>>> import numpy as np
>>> np.set_printoptions(suppress=True, linewidth=140)
>>> def tidy(a):
...     return np.round(a, 2) + 0
... 
>>> W0 = np.loadtxt("layer5.csv", delimiter=",")
>>> W0
array([[0., 2., 2.],
       [2., 0., 0.],
       [2., 0., 0.]])
>>> t = np.radians(15)
>>> R = np.eye(3)
>>> R[0, 0] = R[2, 2] = np.cos(t)
>>> R[0, 2], R[2, 0] = -np.sin(t), np.sin(t)
>>> tidy(R)
array([[ 0.97,  0.  , -0.26],
       [ 0.  ,  1.  ,  0.  ],
       [ 0.26,  0.  ,  0.97]])
>>> B = W0 @ R.T
>>> tidy(np.linalg.det(R)), tidy(np.trace(R))
(np.float64(1.0), np.float64(2.93))
>>> np.allclose(W0 @ W0.T, B @ B.T)
True
>>> tidy(np.linalg.svd(W0, compute_uv=False)), tidy(np.linalg.svd(B, compute_uv=False))
(array([2.83, 2.83, 0.  ]), array([2.83, 2.83, 0.  ]))
>>> proj = np.triu(np.array([[0, 1, 1], [0, 0, 1], [1, 2, 2]]), 1) + np.eye(3)
>>> B = proj @ W0 @ np.linalg.inv(proj)
>>> proj @ W0 - W0 @ proj
array([[ 4.,  0., -2.],
       [ 2., -2., -2.],
       [ 0., -2., -2.]])
>>> np.linalg.matrix_rank(B)
np.int64(2)
>>> np.trace(B), np.trace(W0)
(np.float64(0.0), np.float64(0.0))
>>> tidy(np.poly(B))
array([ 1.,  0., -8.,  0.])
>>> vals, vecs = np.linalg.eigh(W0)
>>> (vals > 1e-8).sum(), (vals < -1e-8).sum()
(np.int64(1), np.int64(1))
>>> tidy(np.linalg.svd(W0, compute_uv=False))
array([2.83, 2.83, 0.  ])
>>> tidy(vals)
array([-2.83,  0.  ,  2.83])
>>> X = np.array([[0, 0, 0, 0, 0, 1, 0, 0],
...     [0, 0, 1, 0, 0, 0, 0, 0],
...     [0, 0, 0, 0, 0, 0, 1, 0],
...     [0, 0, 0, 1, 0, 0, 0, 0],
...     [1, 0, 0, 0, 0, 0, 0, 0],
...     [0, 0, 0, 0, 0, 0, 0, 1],
...     [0, 0, 0, 0, 1, 0, 0, 0],
...     [0, 1, 0, 0, 0, 0, 0, 0]])
>>> X
array([[0, 0, 0, 0, 0, 1, 0, 0],
       [0, 0, 1, 0, 0, 0, 0, 0],
       [0, 0, 0, 0, 0, 0, 1, 0],
       [0, 0, 0, 1, 0, 0, 0, 0],
       [1, 0, 0, 0, 0, 0, 0, 0],
       [0, 0, 0, 0, 0, 0, 0, 1],
       [0, 0, 0, 0, 1, 0, 0, 0],
       [0, 1, 0, 0, 0, 0, 0, 0]])
>>> X @ np.ones(8)
array([1., 1., 1., 1., 1., 1., 1., 1.])
>>> X.sum(axis=1)
array([1, 1, 1, 1, 1, 1, 1, 1])
>>> np.linalg.matrix_power(X, 2)
array([[0, 0, 0, 0, 0, 0, 0, 1],
       [0, 0, 0, 0, 0, 0, 1, 0],
       [0, 0, 0, 0, 1, 0, 0, 0],
       [0, 0, 0, 1, 0, 0, 0, 0],
       [0, 0, 0, 0, 0, 1, 0, 0],
       [0, 1, 0, 0, 0, 0, 0, 0],
       [1, 0, 0, 0, 0, 0, 0, 0],
       [0, 0, 1, 0, 0, 0, 0, 0]])
>>> np.linalg.matrix_power(X, 100)
array([[0, 0, 0, 0, 0, 0, 0, 1],
       [0, 0, 0, 0, 0, 0, 1, 0],
       [0, 0, 0, 0, 1, 0, 0, 0],
       [0, 0, 0, 1, 0, 0, 0, 0],
       [0, 0, 0, 0, 0, 1, 0, 0],
       [0, 1, 0, 0, 0, 0, 0, 0],
       [1, 0, 0, 0, 0, 0, 0, 0],
       [0, 0, 1, 0, 0, 0, 0, 0]])
>>> pr = np.eye(8)[0]
>>> for _ in range(4):
...     pr = pr @ X
...     print(pr.round(2))
... 
[0. 0. 0. 0. 0. 1. 0. 0.]
[0. 0. 0. 0. 0. 0. 0. 1.]
[0. 1. 0. 0. 0. 0. 0. 0.]
[0. 0. 1. 0. 0. 0. 0. 0.]
>>> K = np.load("block9.npy")
>>> K
array([[-2, -1,  1,  2,  1,  3, -2],
       [ 1, -1,  3,  0,  1,  1, -1],
       [-4, -3,  1, -5,  3,  2,  1],
       [-3, -1, -1,  0,  3,  1, -1],
       [-2, -2,  2,  0,  4,  2, -2],
       [-5, -6,  2, -2,  0,  0, -4],
       [-4, -7,  5, -2,  1,  1, -5],
       [ 1,  0,  2,  2, -2,  2, -1],
       [-1,  0, -2, -3,  0,  1,  3],
       [ 1, -1,  3,  0,  1,  1, -1],
       [ 1,  0,  2,  2, -2,  2, -1],
       [-2, -1,  2, -4, -2,  1, -1],
       [-3,  2,  1, -1,  3,  1, -2],
       [-3, -1, -1,  0,  3,  1, -1],
       [-3,  0, -1, -3, -1, -3, -2],
       [ 0,  0,  0,  0,  0,  0,  0],
       [-9, -4,  1, -5,  5, -1, -5],
       [-3,  0, -1, -3, -1, -3, -2],
       [-6, -3,  2, -5,  2, -2, -4],
       [-6, -1, -2, -3,  2, -2, -3],
       [-2, -4,  6, -2,  4,  2, -3],
       [ 1, -1,  3,  0,  1,  1, -1],
       [ 0, -1,  1, -3,  1,  2,  2],
       [-6, -4, -4, -3,  0,  1,  0],
       [ 0,  0,  0,  0,  0,  0,  0],
       [-8, -7,  1, -2,  3,  1, -5],
       [-3, -1, -1,  0,  3,  1, -1]])
>>> # rows 1 and 9 are equal
>>> tidy(np.linalg.norm(K, 2))
np.float64(29.06)
>>> w1 = np.array([[0, 2, 2, 0, 2, 3],
...     [2, 0, 1, 3, 0, 0],
...     [1, 2, 2, 2, 2, 0],
...     [2, 3, 3, 0, 3, 3],
...     [2, 0, 2, 0, 1, 0],
...     [0, 0, 3, 0, 1, 1],
...     [3, 3, 0, 2, 0, 2]])
>>> c = np.array([-2, 0, -1, -2, 2, 1])
>>> hid = np.maximum(K @ w1 + c, 0)
>>> tidy((hid > 0).mean(axis=0))
array([0.04, 0.19, 0.33, 0.07, 0.37, 0.26])
>>> np.linalg.matrix_rank(hid)
np.int64(6)
>>> cent = np.array([[-2, -1, 5],
...     [5, 3, 0],
...     [2, 3, -5],
...     [1, 3, 1],
...     [4, -2, 5],
...     [1, 3, -2]])
>>> w1 @ cent
array([[ 25,  17,  -6],
       [  1,  10,   8],
       [ 22,  13,   7],
       [ 32,  19,   4],
       [  4,   2,   5],
       [ 11,  10, -12],
       [ 13,  18,  13]])
>>> hid @ cent
array([[ 66,  19, -15],
       [ 98,  33,  -1],
       [  0,   0,   0],
       [  0,   0,   0],
       [ 54,  17, -15],
       [  0,   0,   0],
       [  0,   0,   0],
       [137,  68, -15],
       [  0,   0,   0],
       [ 98,  33,  -1],
       [137,  68, -15],
       [  0,   0,   0],
       [  6,  14,  -8],
       [  0,   0,   0],
       [  0,   0,   0],
       [  9,  -1,   8],
       [  0,   0,   0],
       [  0,   0,   0],
       [  0,   0,   0],
       [  0,   0,   0],
       [ 62,  13,  -5],
       [ 98,  33,  -1],
       [  1,   3,   1],
       [  0,   0,   0],
       [  9,  -1,   8],
       [  0,   0,   0],
       [  0,   0,   0]])
>>> E = np.array([[1, -1, 1, -1], [1, 0, 0, 0], [1, 1, 1, 1], [1, 2, 4, 8]])
>>> B = E[0, 0] * E[1:] - np.outer(E[1:, 0], E[0])
>>> B
array([[ 0,  1, -1,  1],
       [ 0,  2,  0,  2],
       [ 0,  3,  3,  9]])
>>> np.linalg.matrix_rank(B), np.linalg.matrix_rank(E)
(np.int64(3), np.int64(4))
>>> Xc = (K - K.mean(axis=0)) / K.std(axis=0)
>>> np.argwhere(np.abs(Xc) > 2)
array([[ 6,  1],
       [ 8,  6],
       [14,  5],
       [16,  0],
       [17,  5],
       [20,  2],
       [23,  2],
       [25,  1]])
>>> c = np.linalg.lstsq(np.delete(Xc, 4, axis=1), Xc[:, 4])[0]
>>> tidy(c)
array([-4.26,  0.5 ,  2.67,  2.03, -1.08,  3.07])
>>> np.abs(E).max()
np.int64(8)
>>> np.linalg.matrix_rank(E)
np.int64(4)
>>> tidy(np.linalg.svd(E, compute_uv=False))
array([9.38, 2.11, 1.12, 0.54])
>>> Q, vecs = np.linalg.qr(E[:, :1])[0], np.linalg.qr(E[:, 1:])[0]
>>> s = np.linalg.svd(Q.T @ vecs, compute_uv=False)
>>> tidy(np.degrees(np.arccos(s.clip(0, 1))))
array([30.])
>>> tidy(s)
array([0.87])
>>> feats = np.loadtxt("a.csv", delimiter=",")
>>> feats
array([[-0.14,  8.13,  1.01],
       [ 1.44,  9.12, -1.24],
       [ 0.75, 10.1 , -1.73],
       [-0.13,  9.04, -1.54],
       [ 0.24,  9.35,  0.8 ],
       [-2.13, 10.35, -0.08],
       [ 0.45,  8.87, -0.31],
       [-0.26,  9.83, -0.02],
       [-0.74,  9.58,  0.76],
       [-0.13, 10.42, -0.53],
       [-0.82, 10.48, -0.17],
       [ 0.37, 10.29,  1.02],
       [ 0.16,  8.41, -0.04],
       [-1.31, 10.94,  0.85],
       [-0.32, 10.4 , -0.74],
       [ 0.15,  8.32, -1.03],
       [-1.67,  9.79,  0.21],
       [-0.58, 10.35, -0.17],
       [-0.24, 10.07, -0.22],
       [-0.59, 10.72, -0.77],
       [ 0.  ,  8.82, -0.31],
       [-0.1 ,  9.19,  0.29],
       [-1.35,  9.89, -1.96],
       [-0.79,  9.64, -0.12],
       [-1.3 , 10.34,  1.9 ]])
>>> B = np.c_[feats[:, :2] @ np.array([[-2, 0], [-2, -2]]), np.array([-1, -1, 2, 3, -2, 1, 0, 2, 2, -3, 1, -2, 1, -3, -3, -3, -1, 1, 3, 1, 2, 3, -3, -2, 1])]
>>> tidy(B)
array([[-15.98, -16.26,  -1.  ],
       [-21.12, -18.24,  -1.  ],
       [-21.7 , -20.2 ,   2.  ],
       [-17.82, -18.08,   3.  ],
       [-19.18, -18.7 ,  -2.  ],
       [-16.44, -20.7 ,   1.  ],
       [-18.64, -17.74,   0.  ],
       [-19.14, -19.66,   2.  ],
       [-17.68, -19.16,   2.  ],
       [-20.58, -20.84,  -3.  ],
       [-19.32, -20.96,   1.  ],
       [-21.32, -20.58,  -2.  ],
       [-17.14, -16.82,   1.  ],
       [-19.26, -21.88,  -3.  ],
       [-20.16, -20.8 ,  -3.  ],
       [-16.94, -16.64,  -3.  ],
       [-16.24, -19.58,  -1.  ],
       [-19.54, -20.7 ,   1.  ],
       [-19.66, -20.14,   3.  ],
       [-20.26, -21.44,   1.  ],
       [-17.64, -17.64,   2.  ],
       [-18.18, -18.38,   3.  ],
       [-17.08, -19.78,  -3.  ],
       [-17.7 , -19.28,  -2.  ],
       [-18.08, -20.68,   1.  ]])
>>> tidy(np.linalg.norm(B - feats @ np.linalg.lstsq(feats, B)[0], axis=0))
array([ 0.  ,  0.  , 10.42])
>>> np.linalg.matrix_rank(np.c_[feats, B])
np.int64(4)
>>> tidy(np.linalg.norm(X[1] - X[5]))
np.float64(1.41)
>>> tidy(np.linalg.norm(X, axis=0))
array([1., 1., 1., 1., 1., 1., 1., 1.])
>>> tidy(np.linalg.norm(X, "nuc"))
np.float64(8.0)
>>> tidy(np.linalg.norm(X[1], 1)), tidy(np.linalg.norm(X[1], np.inf))
(np.float64(1.0), np.float64(1.0))
